$ python3 -q
>>> import numpy as np
>>> from numpy import linalg as LA
>>> np.set_printoptions(suppress=True, linewidth=100)
>>> K = np.loadtxt("m.csv", delimiter=",")
>>> K
array([[1.  , 0.5 , 0.25, 0.12, 0.06, 0.03, 0.02, 0.01, 0.  ],
       [0.5 , 1.  , 0.5 , 0.25, 0.12, 0.06, 0.03, 0.02, 0.01],
       [0.25, 0.5 , 1.  , 0.5 , 0.25, 0.12, 0.06, 0.03, 0.02],
       [0.12, 0.25, 0.5 , 1.  , 0.5 , 0.25, 0.12, 0.06, 0.03],
       [0.06, 0.12, 0.25, 0.5 , 1.  , 0.5 , 0.25, 0.12, 0.06],
       [0.03, 0.06, 0.12, 0.25, 0.5 , 1.  , 0.5 , 0.25, 0.12],
       [0.02, 0.03, 0.06, 0.12, 0.25, 0.5 , 1.  , 0.5 , 0.25],
       [0.01, 0.02, 0.03, 0.06, 0.12, 0.25, 0.5 , 1.  , 0.5 ],
       [0.  , 0.01, 0.02, 0.03, 0.06, 0.12, 0.25, 0.5 , 1.  ]])
>>> vals, V = LA.eigh(K)
>>> vec = np.array([2, -1, 3, 0, 0, 3, 2, -1, 3])
>>> np.round(V * np.maximum(vals, 0) @ V.T, 2) + 0
array([[1.  , 0.5 , 0.25, 0.12, 0.06, 0.03, 0.02, 0.01, 0.  ],
       [0.5 , 1.  , 0.5 , 0.25, 0.12, 0.06, 0.03, 0.02, 0.01],
       [0.25, 0.5 , 1.  , 0.5 , 0.25, 0.12, 0.06, 0.03, 0.02],
       [0.12, 0.25, 0.5 , 1.  , 0.5 , 0.25, 0.12, 0.06, 0.03],
       [0.06, 0.12, 0.25, 0.5 , 1.  , 0.5 , 0.25, 0.12, 0.06],
       [0.03, 0.06, 0.12, 0.25, 0.5 , 1.  , 0.5 , 0.25, 0.12],
       [0.02, 0.03, 0.06, 0.12, 0.25, 0.5 , 1.  , 0.5 , 0.25],
       [0.01, 0.02, 0.03, 0.06, 0.12, 0.25, 0.5 , 1.  , 0.5 ],
       [0.  , 0.01, 0.02, 0.03, 0.06, 0.12, 0.25, 0.5 , 1.  ]])
>>> (np.sign(V[:, -1].round(6)) == np.sign(V[0, -1].round(6))).astype(int)
array([1, 1, 1, 1, 1, 1, 1, 1, 1])
>>> np.round(V * np.sqrt(vals) @ V.T, 2) + 0
array([[0.96, 0.25, 0.09, 0.04, 0.02, 0.01, 0.01, 0.  , 0.  ],
       [0.25, 0.93, 0.24, 0.09, 0.04, 0.02, 0.01, 0.01, 0.  ],
       [0.09, 0.24, 0.93, 0.24, 0.09, 0.04, 0.02, 0.01, 0.01],
       [0.04, 0.09, 0.24, 0.93, 0.24, 0.09, 0.04, 0.02, 0.01],
       [0.02, 0.04, 0.09, 0.24, 0.93, 0.24, 0.09, 0.04, 0.02],
       [0.01, 0.02, 0.04, 0.09, 0.24, 0.93, 0.24, 0.09, 0.04],
       [0.01, 0.01, 0.02, 0.04, 0.09, 0.24, 0.93, 0.24, 0.09],
       [0.  , 0.01, 0.01, 0.02, 0.04, 0.09, 0.24, 0.93, 0.25],
       [0.  , 0.  , 0.01, 0.01, 0.02, 0.04, 0.09, 0.25, 0.96]])
>>> vec = np.ones(9)
>>> for _ in range(4):
...     vec = K @ vec
...     vec /= LA.norm(vec)
...     print(round(vec @ K @ vec, 2))
... 
2.61
2.62
2.62
2.62
>>> np.round(LA.eigvalsh(K)[-1], 2)
np.float64(2.63)
>>> other = np.array([[0, 0, 2],
...     [2, 1, 0],
...     [2, 1, 0],
...     [1, 3, 0],
...     [2, 1, 2],
...     [2, 2, 0],
...     [3, 0, 3],
...     [0, 3, 1],
...     [1, 1, 1]])
>>> np.round(np.einsum("ij,ij->i", K, K), 2)
array([1.33, 1.58, 1.64, 1.66, 1.66, 1.66, 1.64, 1.58, 1.33])
>>> np.vstack([K, other.T]).shape
(12, 9)
>>> np.round(np.einsum("ij->j", K), 2)
array([1.99, 2.49, 2.73, 2.83, 2.86, 2.83, 2.73, 2.49, 1.99])
>>> LA.matrix_rank(K @ other)
np.int64(3)
>>> u = np.array([2, 0, 2, 2, 2, 2, 1, 2, 0])
>>> other = K + np.outer(u, np.eye(9)[5])
>>> LA.matrix_rank(other - K)
np.int64(1)
>>> E = np.loadtxt("arr.csv", delimiter=",")
>>> E.round(2)
array([[-0.18,  0.36, -0.29, -0.32, -0.69, -0.05,  0.05,  0.22,  0.35],
       [-0.43, -0.05,  0.46, -0.04,  0.27,  0.02, -0.27,  0.52,  0.42],
       [ 0.07, -0.01, -0.53, -0.28,  0.28, -0.19, -0.72,  0.01, -0.03],
       [ 0.76,  0.01,  0.28, -0.2 , -0.16,  0.18, -0.15,  0.46, -0.12],
       [ 0.04, -0.05, -0.38,  0.71, -0.1 ,  0.47, -0.15,  0.25,  0.14],
       [ 0.29, -0.18,  0.12,  0.4 , -0.2 , -0.68, -0.13, -0.12,  0.41],
       [-0.04,  0.08,  0.39, -0.01, -0.3 ,  0.38, -0.51, -0.58,  0.11],
       [ 0.25, -0.34, -0.18, -0.3 ,  0.23,  0.31,  0.26, -0.22,  0.66],
       [ 0.22,  0.84,  0.03,  0.14,  0.39, -0.01,  0.08, -0.11,  0.23]])
>>> Q, R = LA.qr(E)
>>> abs(R[0, 0]), np.round(LA.norm(E[:, 0]), 2)
(np.float64(1.0), np.float64(1.0))
>>> np.round(Q @ R, 2)
array([[-0.18,  0.36, -0.29, -0.32, -0.69, -0.05,  0.05,  0.22,  0.35],
       [-0.43, -0.05,  0.46, -0.04,  0.27,  0.02, -0.27,  0.52,  0.42],
       [ 0.07, -0.01, -0.53, -0.28,  0.28, -0.19, -0.72,  0.01, -0.03],
       [ 0.76,  0.01,  0.28, -0.2 , -0.16,  0.18, -0.15,  0.46, -0.12],
       [ 0.04, -0.05, -0.38,  0.71, -0.1 ,  0.47, -0.15,  0.25,  0.14],
       [ 0.29, -0.18,  0.12,  0.4 , -0.2 , -0.68, -0.13, -0.12,  0.41],
       [-0.04,  0.08,  0.39, -0.01, -0.3 ,  0.38, -0.51, -0.58,  0.11],
       [ 0.25, -0.34, -0.18, -0.3 ,  0.23,  0.31,  0.26, -0.22,  0.66],
       [ 0.22,  0.84,  0.03,  0.14,  0.39, -0.01,  0.08, -0.11,  0.23]])
>>> u = np.array([-1, 1, 2, -2, 0, 0, 1, 3, 3])
>>> other = E + np.outer(u, np.eye(9)[7])
>>> other.round(2)
array([[-0.18,  0.36, -0.29, -0.32, -0.69, -0.05,  0.05, -0.78,  0.35],
       [-0.43, -0.05,  0.46, -0.04,  0.27,  0.02, -0.27,  1.52,  0.42],
       [ 0.07, -0.01, -0.53, -0.28,  0.28, -0.19, -0.72,  2.01, -0.03],
       [ 0.76,  0.01,  0.28, -0.2 , -0.16,  0.18, -0.15, -1.54, -0.12],
       [ 0.04, -0.05, -0.38,  0.71, -0.1 ,  0.47, -0.15,  0.25,  0.14],
       [ 0.29, -0.18,  0.12,  0.4 , -0.2 , -0.68, -0.13, -0.12,  0.41],
       [-0.04,  0.08,  0.39, -0.01, -0.3 ,  0.38, -0.51,  0.42,  0.11],
       [ 0.25, -0.34, -0.18, -0.3 ,  0.23,  0.31,  0.26,  2.78,  0.66],
       [ 0.22,  0.84,  0.03,  0.14,  0.39, -0.01,  0.08,  2.89,  0.23]])
>>> round(LA.det(other) / LA.det(E), 2), np.round(1 + LA.solve(E, u)[7], 2)
(np.float64(-1.14), np.float64(-1.14))
>>> u, r1 = E[2], E[8]
>>> np.round(u @ r1, 2)
np.float64(-0.0)
>>> round(float(u @ u), 2)
1.0
>>> p = (u @ r1) / (u @ u) * u
>>> LA.matrix_rank(np.outer(u, r1))
np.int64(1)
>>> np.round(np.outer(u, r1), 2) + 0
array([[ 0.02,  0.06,  0.  ,  0.01,  0.03,  0.  ,  0.01, -0.01,  0.02],
       [ 0.  , -0.01,  0.  ,  0.  , -0.01,  0.  ,  0.  ,  0.  ,  0.  ],
       [-0.12, -0.45, -0.02, -0.07, -0.21,  0.  , -0.04,  0.06, -0.12],
       [-0.06, -0.23, -0.01, -0.04, -0.11,  0.  , -0.02,  0.03, -0.06],
       [ 0.06,  0.24,  0.01,  0.04,  0.11,  0.  ,  0.02, -0.03,  0.06],
       [-0.04, -0.16, -0.01, -0.03, -0.07,  0.  , -0.01,  0.02, -0.04],
       [-0.16, -0.61, -0.02, -0.1 , -0.28,  0.01, -0.05,  0.08, -0.16],
       [ 0.  ,  0.01,  0.  ,  0.  ,  0.  ,  0.  ,  0.  ,  0.  ,  0.  ],
       [-0.01, -0.02,  0.  ,  0.  , -0.01,  0.  ,  0.  ,  0.  , -0.01]])
>>> p.round(2) + 0
array([0., 0., 0., 0., 0., 0., 0., 0., 0.])
>>> np.round((r1 - p) @ u, 2)
np.float64(-0.0)
>>> rng = np.random.default_rng(709)
>>> idx = rng.permutation(9)
>>> other = E[:, idx] * rng.choice([-1, 1], 9)
>>> other.round(2)
array([[-0.05, -0.36,  0.18,  0.32,  0.35, -0.22, -0.05,  0.29, -0.69],
       [ 0.27,  0.05,  0.43,  0.04,  0.42, -0.52,  0.02, -0.46,  0.27],
       [ 0.72,  0.01, -0.07,  0.28, -0.03, -0.01, -0.19,  0.53,  0.28],
       [ 0.15, -0.01, -0.76,  0.2 , -0.12, -0.46,  0.18, -0.28, -0.16],
       [ 0.15,  0.05, -0.04, -0.71,  0.14, -0.25,  0.47,  0.38, -0.1 ],
       [ 0.13,  0.18, -0.29, -0.4 ,  0.41,  0.12, -0.68, -0.12, -0.2 ],
       [ 0.51, -0.08,  0.04,  0.01,  0.11,  0.58,  0.38, -0.39, -0.3 ],
       [-0.26,  0.34, -0.25,  0.3 ,  0.66,  0.22,  0.31,  0.18,  0.23],
       [-0.08, -0.84, -0.22, -0.14,  0.23,  0.11, -0.01, -0.03,  0.39]])
>>> U, _, Vh = LA.svd(E.T @ other)
>>> idx
array([6, 1, 0, 3, 8, 7, 5, 2, 4])
>>> np.round(LA.lstsq(E, other)[0], 2) + 0
array([[ 0.,  0., -1.,  0.,  0.,  0.,  0.,  0.,  0.],
       [ 0., -1.,  0.,  0.,  0.,  0.,  0.,  0.,  0.],
       [ 0.,  0.,  0.,  0.,  0.,  0.,  0., -1.,  0.],
       [ 0.,  0.,  0., -1.,  0.,  0.,  0.,  0.,  0.],
       [ 0.,  0.,  0.,  0.,  0.,  0.,  0.,  0.,  1.],
       [ 0.,  0.,  0.,  0.,  0.,  0.,  1.,  0.,  0.],
       [-1.,  0.,  0.,  0.,  0.,  0.,  0.,  0.,  0.],
       [ 0.,  0.,  0.,  0.,  0., -1.,  0.,  0.,  0.],
       [ 0.,  0.,  0.,  0.,  1.,  0.,  0.,  0.,  0.]])
>>> np.round(U @ Vh, 2) + 0
array([[ 0.,  0., -1.,  0.,  0.,  0.,  0.,  0.,  0.],
       [ 0., -1.,  0.,  0.,  0.,  0.,  0.,  0.,  0.],
       [ 0.,  0.,  0.,  0.,  0.,  0.,  0., -1.,  0.],
       [ 0.,  0.,  0., -1.,  0.,  0.,  0.,  0.,  0.],
       [ 0.,  0.,  0.,  0.,  0.,  0.,  0.,  0.,  1.],
       [ 0.,  0.,  0.,  0.,  0.,  0.,  1.,  0.,  0.],
       [-1.,  0.,  0.,  0.,  0.,  0.,  0.,  0.,  0.],
       [ 0.,  0.,  0.,  0.,  0., -1.,  0.,  0.,  0.],
       [ 0.,  0.,  0.,  0.,  1.,  0.,  0.,  0.,  0.]])
>>> m1 = np.load("x.npy")
>>> m1
array([[ 3.,  0.,  0.,  0.],
       [ 0., 12., -9., -6.],
       [ 0., -9., 12.,  6.],
       [ 0., -6.,  6.,  7.]])
>>> other = np.array([[0, 0], [2, 0], [0, 0], [2, 2]])
>>> LA.matrix_rank(m1 @ other)
np.int64(2)
>>> np.vstack([m1, other.T]).shape
(6, 4)
>>> np.einsum("ij->j", m1)
array([ 3., -3.,  9.,  7.])
>>> idx = rng.permutation(4)
>>> idx
array([0, 2, 3, 1])
>>> other = m1[idx][:, idx]
>>> np.diag(other)
array([ 3., 12.,  7., 12.])
>>> np.trace(other)
np.float64(34.0)
>>> (m1 != 0).astype(int)
array([[1, 0, 0, 0],
       [0, 1, 1, 1],
       [0, 1, 1, 1],
       [0, 1, 1, 1]])
>>> m1 @ m1
array([[   9.,    0.,    0.,    0.],
       [   0.,  261., -252., -168.],
       [   0., -252.,  261.,  168.],
       [   0., -168.,  168.,  121.]])
